$ python -q
>>> import numpy as np
>>> import numpy.linalg as la
>>> np.set_printoptions(precision=2, suppress=True, linewidth=120, sign=" ")
>>> rnd = lambda a: np.round(a, 2) + 0
>>> feats = np.loadtxt("run11.csv", delimiter=",")
>>> feats
array([[-1., -2., -1.],
       [ 0.,  2.,  2.],
       [ 1.,  2.,  2.]])
>>> rng = np.random.default_rng(944)
>>> z = rng.permutation(3)
>>> A2 = feats[:, z] * rng.choice([-1, 1], 3)
>>> A2
array([[-1., -2., -1.],
       [ 0.,  2.,  2.],
       [ 1.,  2.,  2.]])
>>> U, _, Vt = la.svd(feats.T @ A2)
>>> rnd(U @ Vt)
array([[ 1.,  0.,  0.],
       [ 0.,  1.,  0.],
       [ 0.,  0.,  1.]])
>>> X = np.array([[-0.5, 0.1], [0.0, -0.7], [0.9, 0.6], [0.3, -1.3]])
>>> X[:, 0] *= 10
>>> X
array([[-5. ,  0.1],
       [ 0. , -0.7],
       [ 9. ,  0.6],
       [ 3. , -1.3]])
>>> rnd(la.norm(X, "nuc"))
np.float64(12.32)
>>> rnd(la.norm(X[3] - X[1]))
np.float64(3.06)
>>> rnd(la.norm(X, axis=1))
array([ 5.  ,  0.7 ,  9.02,  3.27])
>>> rnd(la.norm(X[3], 1)), rnd(la.norm(X[3], np.inf))
(np.float64(4.3), np.float64(3.0))
>>> A = np.load("mat.npy")
>>> A
array([[  4,  11,   7],
       [  0,   7,   0],
       [  1,  20,  25],
       [  0,  14,  13],
       [  0,  15,  15],
       [  3,  20,  25],
       [  0,   5,   0],
       [  5,  18,  21],
       [  3,  12,   9],
       [  1,  18,  21],
       [  0,   6,   0],
       [  0,  18,  21],
       [  0,   9,   3],
       [  0,  21,  27],
       [  1,  22,  29],
       [  0,  21,  27],
       [  1,  14,  13],
       [  0,  11,   7],
       [  0,  13,  11],
       [  0,  17,  19],
       [  0,   8,   1],
       [  0,  13,  11],
       [  0,  11,   7],
       [  0,  16,  17],
       [  6,  13,  11],
       [  0,  15,  15]])
>>> # row 15 repeats row 13
>>> Xs = A - A.mean(axis=0)
>>> vecs = la.svd(Xs)[2][:1]
>>> A2 = Xs - Xs @ vecs.T @ vecs
>>> rnd((Xs @ vecs.T).std(axis=0))
array([ 10.09])
>>> rnd(np.diag(vecs.T @ vecs))
array([ 0.  ,  0.22,  0.78])
>>> la.norm(A2, axis=1).round(6).argmax()
np.int64(24)
